% ipython --no-banner

In [1]: import numpy as np

In [2]: np.set_printoptions(precision=2, suppress=True, linewidth=200, sign=" ")

In [3]: rd = lambda a: np.round(a, 2) + 0

In [4]: M = np.load("run14.npy")

In [5]: print(M)
[[-1 -1 -1 -1]
 [-1 -2 -2 -2]
 [-1 -2 -3 -3]
 [-1 -2 -3 -4]]

In [6]: # symmetric, so the eigenvalues are real

In [7]: ev, V = np.linalg.eigh(M)

In [8]: print(rd(V @ np.diag(ev) @ V.T))
[[-1. -1. -1. -1.]
 [-1. -2. -2. -2.]
 [-1. -2. -3. -3.]
 [-1. -2. -3. -4.]]

In [9]: print(ev.sum(), np.trace(M))
-10.0 -10

In [10]: print(rd(np.linalg.eigvalsh(M @ M)))
[  0.08   0.18   1.    68.74]

In [11]: print(rd(np.linalg.svd(M, compute_uv=False)))
[ 8.29  1.    0.43  0.28]

In [12]: print(rd(V.T @ M @ V))
[[-8.29  0.    0.    0.  ]
 [ 0.   -1.    0.    0.  ]
 [ 0.    0.   -0.43  0.  ]
 [ 0.    0.    0.   -0.28]]

In [13]: u = np.array([8, 4, 0, 0])

In [14]: M2 = M + np.outer(u, np.eye(4)[0])

In [15]: print(M2)
[[ 7. -1. -1. -1.]
 [ 3. -2. -2. -2.]
 [-1. -2. -3. -3.]
 [-1. -2. -3. -4.]]

In [16]: print(rd(np.linalg.det(M2) / np.linalg.det(M)), rd(1 + np.linalg.solve(M, u)[0]))
-11.0 -11.0

In [17]: print(np.linalg.matrix_rank(np.linalg.inv(M2) - np.linalg.inv(M), tol=1e-8))
1

In [18]: O, V = np.linalg.qr(M2[:, :3])[0], np.linalg.qr(M2[:, 3:])[0]

In [19]: sig = np.linalg.svd(O.T @ V, compute_uv=False)

In [20]: print(rd(sig))
[ 0.99]

In [21]: print(rd(np.linalg.norm(O @ O.T - V @ V.T, 2)))
1.0

In [22]: print((sig > 0.9).sum())
1

In [23]: print(rd(np.degrees(np.arccos(sig.clip(0, 1)))))
[ 7.42]

In [24]: E = np.loadtxt("arr.csv", delimiter=",")

In [25]: print(E)
[[ 1.3  2.   3.   1.  -2. ]
 [ 0.  -3.7  2.   4.   3. ]
 [-2.  -1.  -3.7  1.   4. ]
 [ 5.   0.   1.   3.3  4. ]
 [ 1.   2.   3.   1.  -1.7]]

In [26]: left, sig, VT = np.linalg.svd(E)

In [27]: print(rd(sig))
[ 8.99  8.1   4.28  2.05  0.16]

In [28]: M2 = left[:, :4] @ np.diag(sig[:4]) @ VT[:4]

In [29]: print(np.linalg.matrix_rank(M2))
4

In [30]: print(rd(np.linalg.norm(E - M2, 2)), rd(sig[4]))
0.16 0.16

In [31]: print(rd(np.abs(E - M2).max()))
0.07
